% ipython --no-banner

In [1]: import numpy as np

In [2]: from numpy import linalg as LA

In [3]: np.set_printoptions(precision=3, suppress=True, linewidth=200, floatmode="fixed")

In [4]: def rd(a):
   ...:     return np.round(a, 3) + 0
   ...: 

In [5]: arr = np.array([[-1, 0, -2, 1, -2, 1],
   ...:     [-1, -2, -1, 0, 1, 2],
   ...:     [-1, 2, 0, 1, 0, 1],
   ...:     [1, 2, -2, 2, 1, 1],
   ...:     [-2, 0, 0, -1, 0, 1]])

In [6]: arr[-1] = arr[0] + -2 * arr[1]

In [7]: print(arr)
[[-1  0 -2  1 -2  1]
 [-1 -2 -1  0  1  2]
 [-1  2  0  1  0  1]
 [ 1  2 -2  2  1  1]
 [ 1  4  0  1 -4 -3]]

In [8]: # rank 4

In [9]: Uu, s, Vh = LA.svd(arr)

In [10]: evecs = Vh[:(s > 1e-8).sum()]

In [11]: rng = np.random.default_rng(684606)

In [12]: vec = arr[0] + 3 * arr[1] + rng.integers(2) * np.eye(6)[2]

In [13]: print(vec)
[-4.000 -6.000 -4.000  1.000  1.000  7.000]

In [14]: print(rd(np.diag(evecs.T @ evecs)))
[0.673 0.876 0.719 0.294 0.871 0.567]

In [15]: Y = arr / np.sqrt((arr ** 2).mean(axis=1, keepdims=True))

In [16]: print(LA.matrix_rank(arr - arr.mean(axis=1, keepdims=True)))
4

In [17]: print(rd(arr - arr.mean(axis=1, keepdims=True)))
[[-0.500  0.500 -1.500  1.500 -1.500  1.500]
 [-0.833 -1.833 -0.833  0.167  1.167  2.167]
 [-1.500  1.500 -0.500  0.500 -0.500  0.500]
 [ 0.167  1.167 -2.833  1.167  0.167  0.167]
 [ 1.167  4.167  0.167  1.167 -3.833 -2.833]]

In [18]: print(np.abs(arr).max())
4

In [19]: np.zeros(5, 6)
TypeError: Cannot interpret '6' as a data type


In [20]: LA.rank(arr)
AttributeError: module 'numpy.linalg' has no attribute 'rank'


In [21]: print(np.unravel_index(np.abs(arr).argmax(), arr.shape))
(np.int64(4), np.int64(1))

In [22]: print(rd(LA.svd(arr, compute_uv=False)))
[7.299 4.511 3.134 1.888 0.000]

In [23]: print(np.count_nonzero(arr))
25

In [24]: print(arr.mean(axis=0))
[-0.200  1.200 -1.000  1.000 -0.800  0.400]

In [25]: print(np.allclose(arr[:-1].T @ LA.lstsq(arr[:-1].T, arr[-1])[0], arr[-1]))
True

In [26]: print(np.abs(np.diag(LA.qr(arr)[1])) > 1e-9)
[ True  True  True  True False]

In [27]: print(rd(np.trace(LA.pinv(arr) @ arr)))
4.0

In [28]: print(LA.lstsq(arr[:-1].T, arr[-1])[2])
4

In [29]: print(np.unique(arr.round(6), axis=0).shape)
(5, 6)
